$ python -q
>>> import numpy as np
>>> import numpy.linalg as la
>>> np.set_printoptions(suppress=True, linewidth=200)
>>> A = np.loadtxt("block12.csv", delimiter=",")
>>> A
array([[-1.8 ,  1.73,  0.9 ],
       [ 0.4 , -0.96, -0.5 ],
       [ 1.3 , -0.19, -0.1 ],
       [-0.6 ,  2.59,  1.3 ],
       [-0.6 , -0.54, -0.3 ],
       [-0.7 ,  0.64,  0.3 ],
       [ 3.3 ,  2.38,  1.2 ],
       [-1.6 ,  2.03,  1.  ],
       [ 0.6 , -1.19, -0.6 ],
       [ 0.9 , -2.42, -1.2 ],
       [ 2.  ,  2.02,  1.  ],
       [-0.7 ,  2.27,  1.1 ],
       [ 0.  , -1.99, -1.  ],
       [-0.8 , -0.71, -0.3 ],
       [-1.2 ,  1.79,  0.9 ],
       [-0.5 , -0.07, -0.1 ],
       [ 0.4 , -2.23, -1.1 ],
       [ 0.  , -0.23, -0.1 ],
       [ 0.6 , -0.9 , -0.5 ],
       [ 1.2 , -2.98, -1.5 ],
       [-1.  ,  1.42,  0.7 ],
       [-1.  , -2.19, -1.1 ],
       [-0.2 , -0.56, -0.3 ],
       [-0.1 ,  1.37,  0.7 ],
       [-2.6 ,  1.56,  0.8 ]])
>>> x0 = np.array([2, 0, 0])
>>> y = A @ x0
>>> np.round(la.pinv(A) @ A, 2) + 0
array([[1., 0., 0.],
       [0., 1., 0.],
       [0., 0., 1.]])
>>> np.round(la.lstsq(A, y)[0], 2) + 0
array([2., 0., 0.])
>>> np.round(la.solve(A.T @ A, A.T @ y), 2) + 0
array([2., 0., 0.])
>>> rng = np.random.default_rng(205445)
>>> y = y + 0.3 * rng.normal(size=25)
>>> y.round(2)
array([-3.5 ,  0.92,  2.39, -1.72, -1.66, -1.09,  6.15, -2.74,  0.88,  2.05,  4.48, -1.05,  0.13, -1.48, -2.44, -1.1 ,  1.25,  0.07,  1.17,  2.8 , -1.7 , -1.89, -0.24, -0.04, -4.71])
>>> c, *_ = la.lstsq(A, y)
>>> np.round(A.T @ (y - A @ c), 2) + 0
array([0., 0., 0.])
>>> d = la.norm(A[:, None] - A[None], axis=-1)
>>> np.flatnonzero(d[24] < d.mean() / 2)
array([ 0,  7, 24])
>>> (d + 1e9 * np.eye(25)).round(6).argmin(axis=1)
array([ 7, 18, 18, 11, 13, 15, 10,  0, 18, 16,  6,  3, 16,  4, 20,  4, 12, 22,  1,  9, 14, 12,  4, 20,  0])
>>> cen = A - A.mean(axis=0)
>>> Uu, sig, Vh = la.svd(cen, full_matrices=False)
>>> np.round(Vh[0] * np.sign(Vh[0, np.abs(Vh[0]).argmax()]), 2)
array([-0.22,  0.87,  0.44])
>>> np.round(cen.mean(axis=0), 2) + 0
array([0., 0., 0.])
>>> np.round(np.abs(Vh[-1]), 2) + 0
array([0.  , 0.45, 0.89])
>>> Uu, sig, Vh = la.svd(A)
>>> np.argmax(sig[:-1] / (sig[1:] + 1e-6)) + 1
np.int64(2)
>>> other = Uu[:, :2] @ np.diag(sig[:2]) @ Vh[:2]
>>> la.matrix_rank(other)
np.int64(2)
>>> round(la.norm(A - other, 2), 2), round(float(sig[2]), 2)
(np.float64(0.11), 0.11)
>>> X = np.array([[0, -3, 2, -2, -3, -3],
...     [0, -3, 0, 3, -3, 3],
...     [3, -3, -2, 3, 3, 3],
...     [-2, -1, 2, 3, 2, 1],
...     [1, 2, -2, 2, -1, 2],
...     [0, -1, -3, 1, -2, 3]])
>>> print(X)
[[ 0 -3  2 -2 -3 -3]
 [ 0 -3  0  3 -3  3]
 [ 3 -3 -2  3  3  3]
 [-2 -1  2  3  2  1]
 [ 1  2 -2  2 -1  2]
 [ 0 -1 -3  1 -2  3]]
>>> idx = rng.permutation(6)
>>> other = X[:, idx] * rng.choice([-1, 1], 6)
>>> other
array([[-3,  2, -2, -3,  0, -3],
       [-3, -3,  0,  3,  0, -3],
       [-3, -3,  2,  3, -3,  3],
       [-1, -3, -2,  1,  2,  2],
       [ 2, -2,  2,  2, -1, -1],
       [-1, -1,  3,  3,  0, -2]])
>>> Uu, _, Vh = la.svd(X.T @ other)
>>> np.round(la.lstsq(X, other)[0], 2) + 0
array([[ 0.,  0.,  0.,  0., -1.,  0.],
       [ 1.,  0.,  0.,  0.,  0.,  0.],
       [ 0.,  0., -1.,  0.,  0.,  0.],
       [ 0., -1.,  0.,  0.,  0.,  0.],
       [ 0.,  0.,  0.,  0.,  0.,  1.],
       [ 0.,  0.,  0.,  1.,  0.,  0.]])
>>> other = la.inv(X)
>>> round(float(la.det(X) * la.det(other)), 2)
1.0
>>> np.round(la.det(X) * other, 2)
array([[-168.,  380.,  168., -492.,   36., -576.],
       [-234.,  112., -147., -141.,  159., -258.],
       [-612.,  840., -150., -486., -522., -792.],
       [ 624., -468.,  138.,  630.,  846.,  180.],
       [-120., -164.,  120.,   84., -192.,   24.],
       [-978.,  924., -165., -687., -879., -414.]])
>>> print(np.round(la.slogdet(X)[0], 2))
1.0
>>> print(np.round(X @ other, 2) + 0)
[[1. 0. 0. 0. 0. 0.]
 [0. 1. 0. 0. 0. 0.]
 [0. 0. 1. 0. 0. 0.]
 [0. 0. 0. 1. 0. 0.]
 [0. 0. 0. 0. 1. 0.]
 [0. 0. 0. 0. 0. 1.]]
>>> idx = rng.permutation(6)
>>> print(idx)
[0 5 2 3 4 1]
>>> other = X[idx][:, idx]
>>> round(float(la.det(other)), 2), round(float(la.det(X[idx])), 2)
(1524.0, -1524.0)
>>> other
array([[ 0, -3,  2, -2, -3, -3],
       [ 0,  3, -3,  1, -2, -1],
       [ 3,  3, -2,  3,  3, -3],
       [-2,  1,  2,  3,  2, -1],
       [ 1,  2, -2,  2, -1,  2],
       [ 0,  3,  0,  3, -3, -3]])
>>> Q, Rm = la.qr(other)
>>> np.round(Q @ Rm, 2) + 0
array([[ 0., -3.,  2., -2., -3., -3.],
       [ 0.,  3., -3.,  1., -2., -1.],
       [ 3.,  3., -2.,  3.,  3., -3.],
       [-2.,  1.,  2.,  3.,  2., -1.],
       [ 1.,  2., -2.,  2., -1.,  2.],
       [ 0.,  3.,  0.,  3., -3., -3.]])
>>> np.round(Q.T @ Q, 2) + 0
array([[1., 0., 0., 0., 0., 0.],
       [0., 1., 0., 0., 0., 0.],
       [0., 0., 1., 0., 0., 0.],
       [0., 0., 0., 1., 0., 0.],
       [0., 0., 0., 0., 1., 0.],
       [0., 0., 0., 0., 0., 1.]])
>>> np.allclose(Rm.T @ Rm, other.T @ other)
True
>>> Q.shape, Rm.shape
((6, 6), (6, 6))
>>> feats = np.load("test3.npy")
>>> feats
array([[-4,  3, 10, -5,  0,  2],
       [ 3,  4,  4, -2, -4, -4],
       [ 1,  5,  0,  0,  2, -3],
       [ 1,  0,  8, -4,  4, -5],
       [-4, -1,  6, -3,  2,  4]])
>>> Uu, sig, Vh = la.svd(feats)
>>> np.argmax(sig[:-1] / (sig[1:] + 1e-6)) + 1
np.int64(4)
>>> sig.round(2)
array([17.09, 10.79,  6.61,  4.64,  0.46])
>>> other = Uu[:, :4] @ np.diag(sig[:4]) @ Vh[:4]
>>> la.matrix_rank(other)
np.int64(4)
>>> la.matrix_rank(feats, rtol=0.05)
np.int64(4)
>>> np.round(np.abs(feats - other).max(), 2)
np.float64(0.26)
>>> W0 = np.load("x.npy")
>>> W0
array([[0, 0, 1, 0, 0, 0],
       [0, 0, 0, 0, 1, 0],
       [0, 0, 0, 0, 0, 1],
       [0, 1, 0, 0, 0, 0],
       [0, 0, 0, 1, 0, 0],
       [1, 0, 0, 0, 0, 0]])
>>> idx = rng.permutation(6)
>>> other = W0[:, idx] * rng.choice([-1, 1], 6)
>>> other
array([[ 0,  0, -1,  0,  0,  0],
       [ 0,  0,  0,  0,  0,  1],
       [ 0,  1,  0,  0,  0,  0],
       [ 0,  0,  0,  0,  1,  0],
       [ 1,  0,  0,  0,  0,  0],
       [ 0,  0,  0,  1,  0,  0]])
>>> Uu, _, Vh = la.svd(W0.T @ other)
>>> np.round(la.lstsq(W0, other)[0], 2)
array([[ 0.,  0.,  0.,  1.,  0.,  0.],
       [ 0.,  0.,  0.,  0.,  1.,  0.],
       [ 0.,  0., -1.,  0.,  0.,  0.],
       [ 1.,  0.,  0.,  0.,  0.,  0.],
       [ 0.,  0.,  0.,  0.,  0.,  1.],
       [ 0.,  1.,  0.,  0.,  0.,  0.]])
>>> idx
array([3, 5, 2, 0, 1, 4])
>>> Q, V = la.qr(W0[:, :5])[0], la.qr(W0[:, 5:])[0]
>>> sig = la.svd(Q.T @ V, compute_uv=False)
>>> sig
array([0.])
>>> np.degrees(np.arccos(sig.clip(0, 1)))
array([90.])
>>> (sig > 0.9).sum()
np.int64(0)
>>> round(la.norm(Q @ Q.T - V @ V.T, 2), 2)
np.float64(1.0)
>>> W0 @ W0.T
array([[1, 0, 0, 0, 0, 0],
       [0, 1, 0, 0, 0, 0],
       [0, 0, 1, 0, 0, 0],
       [0, 0, 0, 1, 0, 0],
       [0, 0, 0, 0, 1, 0],
       [0, 0, 0, 0, 0, 1]])
>>> print(W0[:, 2] @ W0[:, 3])
0
>>> J = np.load("a.npy")
>>> J.round(2)
array([[0.33, 0.33, 0.  , 0.33, 0.  , 0.  ],
       [0.  , 0.67, 0.  , 0.33, 0.  , 0.  ],
       [0.5 , 0.  , 0.5 , 0.  , 0.  , 0.  ],
       [0.  , 0.  , 0.  , 1.  , 0.  , 0.  ],
       [0.25, 0.25, 0.  , 0.  , 0.25, 0.25],
       [0.  , 0.  , 0.  , 0.33, 0.33, 0.33]])
>>> idx = rng.permutation(6)
>>> idx
array([4, 1, 3, 2, 0, 5])
>>> other = J[idx][:, idx]
>>> print(np.round(np.sort(np.abs(la.eigvals(other))), 2) + 0)
[0.   0.33 0.5  0.58 0.67 1.  ]
>>> round(la.det(other), 2), round(la.det(J[idx]), 2)
(np.float64(-0.0), np.float64(-0.0))
>>> np.round(np.trace(other), 2)
np.float64(3.08)
>>> np.allclose(other, J)
False
